In [1]: import numpy as np

In [2]: import numpy.linalg as la

In [3]: np.set_printoptions(precision=4, suppress=True, linewidth=160, floatmode="fixed")

In [4]: feats = np.load("run19.npy")

In [5]: feats
Out[5]: 
array([[  0.3815, -13.1170,   9.9996],
       [  1.1683, -45.7051,  -2.9669],
       [  4.1622,  -0.5186, -13.9286],
       [  6.7128,   0.7855,   2.4455],
       [-11.6605,   1.0211,  30.6165],
       [ 36.4415,   7.3904, -19.3307],
       [ -8.1168,   1.7281,  -3.7829],
       [-21.1627,   8.5207,  14.7127],
       [ 12.4342, -19.1034,  13.3332],
       [  4.9732,  15.7879,   2.7358],
       [ 15.1816,  -5.7156, -16.3135],
       [-10.0415, -25.4372, -10.0705]])

In [6]: cen = (feats - feats.mean(axis=0)) / feats.std(axis=0)

In [7]: np.argwhere(np.abs(cen) > 2)
Out[7]: 
array([[1, 1],
       [4, 2],
       [5, 0]])

In [8]: beta = la.lstsq(np.delete(cen, 2, axis=1), cen[:, 2])[0]

In [9]: np.round(1 - np.var(cen[:, 2] - np.delete(cen, 2, axis=1) @ beta), 4)
Out[9]: np.float64(0.3291)

In [10]: x = np.array([-1, -1, -2])

In [11]: rhs = feats @ x

In [12]: np.round(la.pinv(feats) @ feats, 4) + 0
Out[12]: 
array([[1.0000, 0.0000, 0.0000],
       [0.0000, 1.0000, 0.0000],
       [0.0000, 0.0000, 1.0000]])

In [13]: la.lstsq(feats, rhs)[0]
Out[13]: array([-1.0000, -1.0000, -2.0000])

In [14]: rhs
Out[14]: array([ -7.2637,  50.4706,  24.2136, -12.3893, -50.5936,  -5.1705,  13.9545, -16.7834, -19.9972, -26.2327,  23.1610,  55.6197])

In [15]: rng = np.random.default_rng(95)

In [16]: rhs = rhs + 0.3 * rng.normal(size=12)

In [17]: rhs
Out[17]: array([ -7.3251,  50.3957,  24.8475, -12.3532, -50.7489,  -4.7494,  14.2134, -16.7066, -19.8287, -26.5562,  23.1699,  55.5945])

In [18]: beta, *_ = la.lstsq(feats, rhs)

In [19]: [round(float(la.norm(la.solve(feats.T @ feats + lam * np.eye(3), feats.T @ rhs))), 2) for lam in (0, 1, 10, 100)]
Out[19]: [2.45, 2.45, 2.44, 2.29]

In [20]: beta.round()
Out[20]: array([-1.0000, -1.0000, -2.0000])

In [21]: hat = feats @ la.solve(feats.T @ feats, feats.T)

In [22]: np.trace(hat)
Out[22]: np.float64(3.0)

In [23]: hat @ feats[:, 1]
Out[23]: array([-13.1170, -45.7051,  -0.5186,   0.7855,   1.0211,   7.3904,   1.7281,   8.5207, -19.1034,  15.7879,  -5.7156, -25.4372])

In [24]: np.diag(hat)
Out[24]: array([0.1161, 0.5674, 0.0883, 0.0390, 0.4076, 0.5342, 0.0663, 0.2016, 0.4174, 0.0899, 0.1377, 0.3345])

In [25]: T = np.stack([feats, -2 * feats, feats[::-1]])

In [26]: T.shape
Out[26]: (3, 12, 3)

In [27]: arr = np.load("sample4.npy")

In [28]: arr
Out[28]: 
array([[0, 0, 1],
       [0, 0, 1],
       [1, 1, 0]])

In [29]: np.unique(arr.round(6), axis=0).shape
Out[29]: (2, 3)

In [30]: round(np.trace(la.pinv(arr) @ arr), 4)
Out[30]: np.float64(2.0)

In [31]: np.allclose(arr[:-1].T @ la.lstsq(arr[:-1].T, arr[-1])[0], arr[-1])
Out[31]: False

In [32]: arr @ la.pinv(arr) @ arr
Out[32]: 
array([[0.0000, 0.0000, 1.0000],
       [0.0000, 0.0000, 1.0000],
       [1.0000, 1.0000, 0.0000]])

In [33]: np.abs(np.diag(la.qr(arr)[1])) > 1e-9
Out[33]: array([ True, False,  True])

In [34]: U, s, VT = la.svd(arr)

In [35]: np.argmax(s[:-1] / (s[1:] + 1e-6)) + 1
Out[35]: np.int64(2)

In [36]: out = U[:, :2] @ np.diag(s[:2]) @ VT[:2]

In [37]: la.matrix_rank(out)
Out[37]: np.int64(2)

In [38]: out
Out[38]: 
array([[0.0000, 0.0000, 1.0000],
       [0.0000, 0.0000, 1.0000],
       [1.0000, 1.0000, 0.0000]])

In [39]: np.abs(arr - out).max()
Out[39]: np.float64(0.0)

In [40]: arr.sum(axis=0)
Out[40]: array([1, 1, 2])

In [41]: np.trace(arr @ arr @ arr) // 6
Out[41]: np.int64(0)

In [42]: Lm = np.diag(arr.sum(axis=1)) - arr

In [43]: Lm @ np.ones(3)
Out[43]: array([0.0000, 0.0000, 0.0000])

In [44]: (la.eigvalsh(Lm) < 1e-8).sum()
Out[44]: np.int64(1)

In [45]: round(la.det(Lm[1:, 1:]))
Out[45]: 1

In [46]: la.matrix_rank(Lm)
Out[46]: np.int64(2)

In [47]: Lm
Out[47]: 
array([[ 1,  0, -1],
       [ 0,  1, -1],
       [-1, -1,  2]])

In [48]: np.round(la.eigvalsh(Lm), 4) + 0
Out[48]: array([0.0000, 1.0000, 3.0000])

In [49]: rk = la.matrix_rank(arr)

In [50]: rk
Out[50]: np.int64(2)

In [51]: N = la.svd(arr)[2][rk:].T

In [52]: [int(la.matrix_rank(arr[:i])) for i in range(1, len(arr) + 1)]
Out[52]: [1, 1, 2]

In [53]: N.shape
Out[53]: (3, 1)

In [54]: N[:, 0] / N[np.abs(N[:, 0]).round(6).argmax(), 0]
Out[54]: array([ 1.0000, -1.0000,  0.0000])

In [55]: f, g = arr[2], arr[1]

In [56]: f @ f
Out[56]: np.int64(2)

In [57]: pr = (f @ g) / (f @ f) * f

In [58]: g - pr
Out[58]: array([0.0000, 0.0000, 1.0000])

In [59]: (g - pr) @ f
Out[59]: np.float64(0.0)

In [60]: round(la.norm(f + g) ** 2 + la.norm(f - g) ** 2, 4)
Out[60]: np.float64(6.0)

In [61]: np.outer(f, g)
Out[61]: 
array([[0, 0, 1],
       [0, 0, 1],
       [0, 0, 0]])
